% ipython --no-banner

In [1]: import numpy as np

In [2]: from numpy import linalg as LA

In [3]: np.set_printoptions(precision=1, suppress=True, linewidth=120)

In [4]: def rd(a):
   ...:     return np.round(a, 1) + 0
   ...: 

In [5]: E = np.load("arr.npy")

In [6]: E
Out[6]: 
array([[16,  3,  3,  2,  0,  5,  0,  0,  4,  5,  3,  1],
       [ 2, 21,  0,  3,  5,  4,  5,  5,  3,  1,  1,  0],
       [ 1,  4, 23,  5,  0,  0,  3,  5,  4,  1,  5,  5],
       [ 3,  5,  3, 20,  4,  1,  0,  3,  1,  0,  3,  0],
       [ 4,  5,  3,  0, 11,  5,  1,  4,  3,  5,  4,  4],
       [ 1,  0,  2,  2,  1, 11,  5,  2,  3,  2,  5,  2],
       [ 0,  4,  3,  4,  3,  2, 15,  1,  5,  5,  5,  5],
       [ 0,  4,  1,  3,  2,  3,  4, 17,  5,  1,  3,  3],
       [ 5,  4,  1,  3,  1,  4,  3,  2, 27,  3,  2,  2],
       [ 0,  3,  1,  2,  1,  4,  2,  0,  0,  7,  1,  5],
       [ 1,  5,  5,  1,  2,  1,  3,  4,  4,  5, 14,  4],
       [ 3,  2,  2,  1,  3,  3,  0,  2,  2,  3,  1,  5]])

In [7]: rng = np.random.default_rng(271)

In [8]: lab = rng.permutation(12)

In [9]: lab
Out[9]: array([ 7,  9, 10,  8, 11,  3,  5,  2,  6,  0,  4,  1])

In [10]: out = E[lab][:, lab]

In [11]: np.trace(out)
Out[11]: np.int64(187)

In [12]: out
Out[12]: 
array([[17,  1,  3,  5,  3,  3,  3,  1,  4,  0,  2,  4],
       [ 0,  7,  1,  0,  5,  2,  4,  1,  2,  0,  1,  3],
       [ 4,  5, 14,  4,  4,  1,  1,  5,  3,  1,  2,  5],
       [ 2,  3,  2, 27,  2,  3,  4,  1,  3,  5,  1,  4],
       [ 2,  3,  1,  2,  5,  1,  3,  2,  0,  3,  3,  2],
       [ 3,  0,  3,  1,  0, 20,  1,  3,  0,  3,  4,  5],
       [ 2,  2,  5,  3,  2,  2, 11,  2,  5,  1,  1,  0],
       [ 5,  1,  5,  4,  5,  5,  0, 23,  3,  1,  0,  4],
       [ 1,  5,  5,  5,  5,  4,  2,  3, 15,  0,  3,  4],
       [ 0,  5,  3,  4,  1,  2,  5,  3,  0, 16,  0,  3],
       [ 4,  5,  4,  3,  4,  0,  5,  3,  1,  4, 11,  5],
       [ 5,  1,  1,  3,  0,  3,  4,  0,  5,  2,  5, 21]])

In [13]: np.diag(out)
Out[13]: array([17,  7, 14, 27,  5, 20, 11, 23, 15, 16, 11, 21])

In [14]: def softmax(z):
    ...:     e = np.exp(z - z.max(axis=-1, keepdims=True))
    ...:     return e / e.sum(axis=-1, keepdims=True)
    ...: 

In [15]: rd(softmax(10 * out[7]))
Out[15]: array([0., 0., 0., 0., 0., 0., 0., 1., 0., 0., 0., 0.])

In [16]: rd(softmax(out[7]))
Out[16]: array([0., 0., 0., 0., 0., 0., 0., 1., 0., 0., 0., 0.])

In [17]: S = out @ out.T / np.sqrt(12)

In [18]: rd(softmax(S))
Out[18]: 
array([[1. , 0. , 0. , 0. , 0. , 0. , 0. , 0. , 0. , 0. , 0. , 0. ],
       [0. , 0. , 0. , 0. , 0. , 0. , 0. , 0. , 1. , 0. , 0. , 0. ],
       [0. , 0. , 1. , 0. , 0. , 0. , 0. , 0. , 0. , 0. , 0. , 0. ],
       [0. , 0. , 0. , 1. , 0. , 0. , 0. , 0. , 0. , 0. , 0. , 0. ],
       [0. , 0. , 0. , 0.1, 0. , 0. , 0. , 0. , 0. , 0. , 0.9, 0. ],
       [0. , 0. , 0. , 0. , 0. , 1. , 0. , 0. , 0. , 0. , 0. , 0. ],
       [0. , 0. , 0. , 0. , 0. , 0. , 1. , 0. , 0. , 0. , 0. , 0. ],
       [0. , 0. , 0. , 0. , 0. , 0. , 0. , 1. , 0. , 0. , 0. , 0. ],
       [0. , 0. , 0. , 0. , 0. , 0. , 0. , 0. , 1. , 0. , 0. , 0. ],
       [0. , 0. , 0. , 0. , 0. , 0. , 0. , 0. , 0. , 1. , 0. , 0. ],
       [0. , 0. , 0. , 0. , 0. , 0. , 0. , 0. , 0. , 0. , 1. , 0. ],
       [0. , 0. , 0. , 0. , 0. , 0. , 0. , 0. , 0. , 0. , 0. , 1. ]])

In [19]: rd(softmax(S)[7] @ out)
Out[19]: array([ 5.,  1.,  5.,  4.,  5.,  5.,  0., 23.,  3.,  1.,  0.,  4.])

In [20]: softmax(S).round(6).argmax(axis=1)
Out[20]: array([ 0,  8,  2,  3, 10,  5,  6,  7,  8,  9, 10, 11])

In [21]: rd(softmax(S + np.triu(np.full(S.shape, -np.inf), 1)))
Out[21]: 
array([[1., 0., 0., 0., 0., 0., 0., 0., 0., 0., 0., 0.],
       [0., 1., 0., 0., 0., 0., 0., 0., 0., 0., 0., 0.],
       [0., 0., 1., 0., 0., 0., 0., 0., 0., 0., 0., 0.],
       [0., 0., 0., 1., 0., 0., 0., 0., 0., 0., 0., 0.],
       [0., 0., 0., 1., 0., 0., 0., 0., 0., 0., 0., 0.],
       [0., 0., 0., 0., 0., 1., 0., 0., 0., 0., 0., 0.],
       [0., 0., 0., 0., 0., 0., 1., 0., 0., 0., 0., 0.],
       [0., 0., 0., 0., 0., 0., 0., 1., 0., 0., 0., 0.],
       [0., 0., 0., 0., 0., 0., 0., 0., 1., 0., 0., 0.],
       [0., 0., 0., 0., 0., 0., 0., 0., 0., 1., 0., 0.],
       [0., 0., 0., 0., 0., 0., 0., 0., 0., 0., 1., 0.],
       [0., 0., 0., 0., 0., 0., 0., 0., 0., 0., 0., 1.]])

In [22]: out = LA.inv(E)

In [23]: np.allclose(out, E.T)
Out[23]: False

In [24]: rd(out)
Out[24]: 
array([[ 0.1,  0. ,  0. ,  0. ,  0. ,  0. ,  0. ,  0. ,  0. , -0.1,  0. ,  0.1],
       [ 0. ,  0.1,  0. ,  0. ,  0. ,  0. ,  0. ,  0. ,  0. ,  0. ,  0. ,  0. ],
       [ 0. ,  0. ,  0.1,  0. ,  0. ,  0. ,  0. ,  0. ,  0. ,  0. ,  0. , -0.1],
       [ 0. ,  0. ,  0. ,  0.1,  0. ,  0. ,  0. ,  0. ,  0. ,  0. ,  0. ,  0. ],
       [ 0. ,  0. ,  0. ,  0. ,  0.1,  0. ,  0. ,  0. ,  0. ,  0. ,  0. ,  0. ],
       [ 0. ,  0. ,  0. ,  0. ,  0. ,  0.1,  0. ,  0. ,  0. ,  0. ,  0. ,  0. ],
       [ 0. ,  0. ,  0. ,  0. ,  0. ,  0. ,  0.1,  0. ,  0. ,  0. ,  0. ,  0. ],
       [ 0. ,  0. ,  0. ,  0. ,  0. ,  0. ,  0. ,  0.1,  0. ,  0. ,  0. ,  0. ],
       [ 0. ,  0. ,  0. ,  0. ,  0. ,  0. ,  0. ,  0. ,  0. ,  0. ,  0. ,  0. ],
       [ 0. ,  0. ,  0. ,  0. ,  0.1,  0. ,  0. ,  0. ,  0. ,  0.2,  0. , -0.3],
       [ 0. ,  0. ,  0. ,  0. ,  0. ,  0. ,  0. ,  0. ,  0. ,  0. ,  0.1,  0. ],
       [ 0. ,  0. ,  0. ,  0. , -0.1,  0. ,  0. ,  0. ,  0. , -0.1,  0. ,  0.4]])

In [25]: rd(LA.inv(out))
Out[25]: 
array([[16.,  3.,  3.,  2.,  0.,  5.,  0.,  0.,  4.,  5.,  3.,  1.],
       [ 2., 21.,  0.,  3.,  5.,  4.,  5.,  5.,  3.,  1.,  1.,  0.],
       [ 1.,  4., 23.,  5.,  0.,  0.,  3.,  5.,  4.,  1.,  5.,  5.],
       [ 3.,  5.,  3., 20.,  4.,  1.,  0.,  3.,  1.,  0.,  3.,  0.],
       [ 4.,  5.,  3.,  0., 11.,  5.,  1.,  4.,  3.,  5.,  4.,  4.],
       [ 1.,  0.,  2.,  2.,  1., 11.,  5.,  2.,  3.,  2.,  5.,  2.],
       [ 0.,  4.,  3.,  4.,  3.,  2., 15.,  1.,  5.,  5.,  5.,  5.],
       [ 0.,  4.,  1.,  3.,  2.,  3.,  4., 17.,  5.,  1.,  3.,  3.],
       [ 5.,  4.,  1.,  3.,  1.,  4.,  3.,  2., 27.,  3.,  2.,  2.],
       [ 0.,  3.,  1.,  2.,  1.,  4.,  2.,  0.,  0.,  7.,  1.,  5.],
       [ 1.,  5.,  5.,  1.,  2.,  1.,  3.,  4.,  4.,  5., 14.,  4.],
       [ 3.,  2.,  2.,  1.,  3.,  3.,  0.,  2.,  2.,  3.,  1.,  5.]])

In [26]: rd(LA.det(E) * LA.det(out))
Out[26]: np.float64(1.0)

In [27]: rd(E @ out)
Out[27]: 
array([[1., 0., 0., 0., 0., 0., 0., 0., 0., 0., 0., 0.],
       [0., 1., 0., 0., 0., 0., 0., 0., 0., 0., 0., 0.],
       [0., 0., 1., 0., 0., 0., 0., 0., 0., 0., 0., 0.],
       [0., 0., 0., 1., 0., 0., 0., 0., 0., 0., 0., 0.],
       [0., 0., 0., 0., 1., 0., 0., 0., 0., 0., 0., 0.],
       [0., 0., 0., 0., 0., 1., 0., 0., 0., 0., 0., 0.],
       [0., 0., 0., 0., 0., 0., 1., 0., 0., 0., 0., 0.],
       [0., 0., 0., 0., 0., 0., 0., 1., 0., 0., 0., 0.],
       [0., 0., 0., 0., 0., 0., 0., 0., 1., 0., 0., 0.],
       [0., 0., 0., 0., 0., 0., 0., 0., 0., 1., 0., 0.],
       [0., 0., 0., 0., 0., 0., 0., 0., 0., 0., 1., 0.],
       [0., 0., 0., 0., 0., 0., 0., 0., 0., 0., 0., 1.]])

In [28]: K = np.loadtxt("test13.csv", delimiter=",")

In [29]: K
Out[29]: 
array([[-1.4, -1. , -0.8, -0.5,  0.9,  0.5,  0.7, -0.6,  1.2,  0.4, -0.5, -0.5, -0.3, -0.1, -1.8,  0.4],
       [ 0.4, -0.3, -0.4,  1. , -1.1, -0.4, -0.8, -0.3,  0.6,  0.8,  1.5,  1.3,  0.3, -0.8,  0.3, -1.4],
       [ 0.1, -0.7,  0.7,  1.9, -1.1,  1.1, -1.2, -0.3,  1.2, -0.5, -2.3, -0.9, -0.1, -0.5,  0.3, -0.7],
       [ 0.9, -1.4,  0.1,  0.8, -0.7,  1. ,  0.2, -0.4, -0.6,  0.3, -1.5,  1.7, -0.4,  0. ,  0.9, -1.3],
       [-1. , -0.8, -0.3,  0.7, -1. ,  1.3,  0.1, -0.5, -0.3,  1.9,  0.8,  0. ,  1.1,  0.2, -0.2,  1.6],
       [ 0.8,  1.6,  0.8,  2. , -2. ,  0.2,  1.3, -1. ,  0.8,  0. , -0.3,  1.6,  0.6,  1.4, -1.2,  0.2],
       [ 0.7,  0.3,  0.6,  1.2,  1.2, -0.1,  0.2,  0.4,  1.6, -0.8,  0.9,  0.9,  0.8,  0.2, -0.8, -1.5],
       [ 0.1,  0. ,  0.3, -0.5, -2.9,  1. ,  1.8,  0.3, -0.4, -0.7,  0.3,  1.3,  0.5,  0. ,  0.5,  1.1],
       [-0.2, -0.6, -0.2,  1.3, -0.4,  0.4,  0.8,  0.2, -0.7,  0.2, -0.2,  1.1,  0.9, -0.3, -1.1, -0.7]])

In [30]: U, s = LA.svd(E)
---------------------------------------------------------------------------
ValueError                                Traceback (most recent call last)
Cell In[30], line 1
----> 1 U, s = LA.svd(E)

ValueError: too many values to unpack (expected 2)

In [31]: U, s, Vh = LA.svd(E, full_matrices=False)

In [32]: U.shape, s.shape, Vh.shape
Out[32]: ((12, 12), (12,), (12, 12))

In [33]: rd(np.abs(Vh[0]))
Out[33]: array([0.2, 0.4, 0.3, 0.3, 0.2, 0.2, 0.3, 0.3, 0.5, 0.2, 0.3, 0.2])

In [34]: rd(s / s[0])
Out[34]: array([1. , 0.5, 0.5, 0.4, 0.4, 0.3, 0.3, 0.2, 0.2, 0.2, 0.1, 0. ])

In [35]: (s > 1e-8).sum()
Out[35]: np.int64(12)

In [36]: rd(np.cumsum(s ** 2) / np.sum(s ** 2))
Out[36]: array([0.5, 0.6, 0.7, 0.8, 0.8, 0.9, 0.9, 1. , 1. , 1. , 1. , 1. ])

In [37]: rd(U.T @ E @ Vh.T)
Out[37]: 
array([[46.9,  0. ,  0. ,  0. ,  0. ,  0. ,  0. ,  0. ,  0. ,  0. ,  0. ,  0. ],
       [ 0. , 24.3,  0. ,  0. ,  0. ,  0. ,  0. ,  0. ,  0. ,  0. ,  0. ,  0. ],
       [ 0. ,  0. , 21.6,  0. ,  0. ,  0. ,  0. ,  0. ,  0. ,  0. ,  0. ,  0. ],
       [ 0. ,  0. ,  0. , 18.8,  0. ,  0. ,  0. ,  0. ,  0. ,  0. ,  0. ,  0. ],
       [ 0. ,  0. ,  0. ,  0. , 17.5,  0. ,  0. ,  0. ,  0. ,  0. ,  0. ,  0. ],
       [ 0. ,  0. ,  0. ,  0. ,  0. , 15.1,  0. ,  0. ,  0. ,  0. ,  0. ,  0. ],
       [ 0. ,  0. ,  0. ,  0. ,  0. ,  0. , 14.2,  0. ,  0. ,  0. ,  0. ,  0. ],
       [ 0. ,  0. ,  0. ,  0. ,  0. ,  0. ,  0. , 10.3,  0. ,  0. ,  0. ,  0. ],
       [ 0. ,  0. ,  0. ,  0. ,  0. ,  0. ,  0. ,  0. ,  9.8,  0. ,  0. ,  0. ],
       [ 0. ,  0. ,  0. ,  0. ,  0. ,  0. ,  0. ,  0. ,  0. ,  8.1,  0. ,  0. ],
       [ 0. ,  0. ,  0. ,  0. ,  0. ,  0. ,  0. ,  0. ,  0. ,  0. ,  6.5,  0. ],
       [ 0. ,  0. ,  0. ,  0. ,  0. ,  0. ,  0. ,  0. ,  0. ,  0. ,  0. ,  2. ]])

In [38]: np.allclose(U * s @ Vh, E)
Out[38]: True

In [39]: rd(softmax(K[5]))
Out[39]: array([0.1, 0.1, 0.1, 0.2, 0. , 0. , 0.1, 0. , 0.1, 0. , 0. , 0.1, 0. , 0.1, 0. , 0. ])

In [40]: rd(softmax(K[5] + -1))
Out[40]: array([0.1, 0.1, 0.1, 0.2, 0. , 0. , 0.1, 0. , 0.1, 0. , 0. , 0.1, 0. , 0.1, 0. , 0. ])

In [41]: S = K @ K.T / np.sqrt(16)

In [42]: rd(softmax(S))
Out[42]: 
array([[0.7, 0. , 0. , 0. , 0.1, 0. , 0. , 0. , 0.1],
       [0. , 0.5, 0. , 0.1, 0. , 0.1, 0.1, 0. , 0.1],
       [0. , 0. , 0.8, 0.1, 0. , 0. , 0. , 0. , 0. ],
       [0. , 0.1, 0.1, 0.6, 0. , 0.1, 0. , 0.1, 0.1],
       [0. , 0. , 0. , 0. , 0.7, 0.1, 0. , 0.1, 0.1],
       [0. , 0. , 0. , 0. , 0. , 0.9, 0. , 0. , 0. ],
       [0. , 0.1, 0. , 0. , 0. , 0.1, 0.6, 0. , 0.1],
       [0. , 0. , 0. , 0. , 0. , 0.1, 0. , 0.8, 0. ],
       [0.1, 0.1, 0.1, 0.1, 0.1, 0.2, 0.1, 0.1, 0.3]])

In [43]: mat = np.loadtxt("mat.csv", delimiter=",")

In [44]: mat
Out[44]: 
array([[  7.4,   8.2,   9.3,  -0.5,  -6.7,  12. ,   1.2,  -1.2,   9.8],
       [ -4.2,  -0.3,   4.7,   1.3,   1.2,   5. ,   6.3,  -0.1,   2.5],
       [-11.5,  13.3,   8.1,  -3.9,   3.6,   7.2,   0.2,  -6.8,  23.5],
       [ -0.1,   6.4,   2.9,  -1.9,  -0.9,   3. ,  -2.3,  -2.4,   8.5],
       [ 14.8,  -5.2,  -4.1,   1.9,  -6.8,  -2. ,  -3.6,   4.4, -12.9],
       [ 12.8,   0.6,   3.2,   1.4,  -7.7,   5.7,  -0.4,   2.4,  -3.3],
       [ -1.7,   3.1,   2.1,  -0.9,   0.3,   1.9,   0. ,  -1.4,   5. ],
       [ 12.9,  12. ,   4. ,  -3.4,  -8.6,   5.9,  -9. ,  -2.5,  11.1],
       [  6.9,  -0.3,  -0.1,   0.6,  -3.7,   1. ,  -1.4,   1.3,  -3.1],
       [  8.5,  -1.7,   5.1,   2.6,  -5.9,   7.9,   4.8,   2.6,  -3.9],
       [ -7.4,   6.5,  -5.9,  -5.2,   5.3,  -9. , -10.1,  -4.7,   9.5],
       [  0.5,   3.2,  -9.6,  -4.4,   1.9, -12. , -13.3,  -2.5,   1.4],
       [-15. ,  15.6,   7.4,  -5.5,   5.5,   5.1,  -2. ,  -8.6,  26.9],
       [ 18.2,  -1.5,  -2.8,   0.8,  -9.3,  -0.1,  -6. ,   3.6,  -9.6],
       [ -9.8,   3.9,   8.1,   0.1,   3.1,   8. ,   7.4,  -2.8,  10.8],
       [ -1.8,  -1.9,   4.3,   2.1,   0.3,   4.9,   6.5,   1. ,  -0.9],
       [ -6.4, -10.2, -10.4,   1. ,   6.5, -13. ,  -0.7,   2.3, -13.3],
       [  7.5,   2.1,   6.4,   1.4,  -5.8,   8.9,   3.5,   0.9,   1.2],
       [  4.6,  -4. ,  -5.1,   0.4,  -1. ,  -5.1,  -2.8,   2.1,  -8. ],
       [-23.4,  16.1,   4.5,  -7.2,  10.8,   0. ,  -3.7, -10.8,  30.6],
       [-20. ,  -5.9,   1.5,   2.1,  10.7,  -1. ,  11.6,  -0.9,   0.4],
       [-22.5,  11.3,   3.4,  -5.2,  11.1,  -1.1,  -0.9,  -8.7,  23.5],
       [-15.6,  -4.6,   1.9,   1.7,   8.4,   0. ,  10. ,  -0.5,   0.5],
       [  3.8,  -7.3,  -9. ,   0.4,   0.6, -10. ,  -4.5,   2.8, -12.6],
       [  3.9,  22.6,  14.1,  -5.6,  -6.8,  16. ,  -5.4,  -7.7,  30.6],
       [ -0.6,   6.7,  -3.6,  -4.3,   0.8,  -5. ,  -9.2,  -3.4,   7.7],
       [  7.9,  -4. ,  -1.5,   1.8,  -3.7,  -0.1,   0.2,   3.2,  -8.5],
       [ -3.6,  10.2,   4.5,  -3.5,   0.4,   4.1,  -3. ,  -4.6,  15.5],
       [  2.1,  10.4,  10.2,  -1.3,  -4.2,  12. ,   1.7,  -3. ,  14.8],
       [ 16.6,   7.9,  -2.6,  -3.4,  -8.8,  -1. , -13.7,  -0.7,   3.1],
       [ -0.2, -19. , -12.7,   4.7,   4.5, -14.1,   3. ,   7. , -27. ],
       [ 23.5,   8.9,  -2.9,  -3.5, -12.7,   0.1, -16.3,   0.2,   1.7],
       [  5.9,   5.4,   3.5,  -1. ,  -4.3,   4.9,  -2. ,  -0.8,   5.1],
       [  5.5,  -1.1,  -8. ,  -1.8,  -0.8,  -8.9,  -9.2,   0.6,  -5.8],
       [ -8.3, -12.1, -11.2,   1.5,   7.8, -13.9,   0.4,   2.7, -14.8],
       [-19.9,  -6.7,   3.9,   3.3,  10.3,   2. ,  14.8,  -0.2,   0. ],
       [ -6.3,  -7.1,   6. ,   4.7,   2.3,   7. ,  14.1,   2.7,  -5. ]])

In [45]: Ac = mat - mat.mean(axis=0)

In [46]: evecs = LA.svd(Ac)[2][:3]

In [47]: out = Ac - Ac @ evecs.T @ evecs

In [48]: rd(LA.norm(out) / LA.norm(Ac))
Out[48]: np.float64(0.0)

In [49]: rd(out.std(axis=0))
Out[49]: array([0. , 0.1, 0.1, 0.1, 0.1, 0.1, 0.1, 0.1, 0.1])
